$ python3 -q
>>> import numpy as np
>>> from numpy import linalg as LA
>>> np.set_printoptions(precision=1, suppress=True, linewidth=140)
>>> def tidy(a):
...     return np.round(a, 1) + 0
... 
>>> arr = np.loadtxt("w.csv", delimiter=",")
>>> arr
array([[-4.,  3., -3.,  2.],
       [ 3., -4.,  1.,  4.],
       [-3.,  1., -4.,  6.],
       [ 2.,  4.,  6., -6.]])
>>> # symmetric, so the eigenvalues are real
>>> O = arr.astype(float).copy()
>>> for j in range(4):
...     O[:, j] -= O[:, :j] @ (O[:, :j].T @ O[:, j])
...     O[:, j] /= LA.norm(O[:, j])
... 
>>> tidy(O)
array([[-0.6,  0.2,  0.5,  0.6],
       [ 0.5, -0.4, -0.1,  0.8],
       [-0.5, -0.1, -0.8,  0.2],
       [ 0.3,  0.9, -0.2,  0.3]])
>>> tidy(O.T @ arr)
array([[ 6.2, -3.1,  6.3, -4.2],
       [ 0. ,  5.7,  4.6, -7.2],
       [ 0. ,  0. ,  0.6, -3.1],
       [ 0. ,  0. ,  0. ,  3.6]])
>>> vals, vecs = LA.eigh(arr)
>>> (vals > 1e-8).sum(), (vals < -1e-8).sum()
(np.int64(1), np.int64(3))
>>> rng = np.random.default_rng(56345)
>>> idx = rng.permutation(4)
>>> idx
array([0, 2, 1, 3])
>>> Y = arr[idx][:, idx]
>>> np.diag(Y)
array([-4., -4., -4., -6.])
>>> np.trace(Y)
np.float64(-18.0)
>>> print(Y)
[[-4. -3.  3.  2.]
 [-3. -4.  1.  6.]
 [ 3.  1. -4.  4.]
 [ 2.  6.  4. -6.]]
>>> np.allclose(Y, arr)
False
>>> tidy(LA.det(Y)), tidy(LA.det(arr[idx]))
(np.float64(-76.0), np.float64(76.0))
>>> def softmax(z):
...     e = np.exp(z - z.max(axis=-1, keepdims=True))
...     return e / e.sum(axis=-1, keepdims=True)
... 
>>> tidy(softmax(10 * Y[3]))
array([0., 1., 0., 0.])
>>> tidy(softmax(Y[3] + 2))
array([0. , 0.9, 0.1, 0. ])
>>> tidy(softmax(Y[3]))
array([0. , 0.9, 0.1, 0. ])
>>> scores = Y @ Y.T / np.sqrt(4)
>>> print(softmax(scores)[3] @ Y)
[ 2.  6.  4. -6.]
>>> softmax(scores).round(6).argmax(axis=1)
array([1, 1, 2, 3])
>>> tidy(softmax(scores + np.triu(np.full(scores.shape, -np.inf), 1)))
array([[1., 0., 0., 0.],
       [0., 1., 0., 0.],
       [0., 0., 1., 0.],
       [0., 0., 0., 1.]])
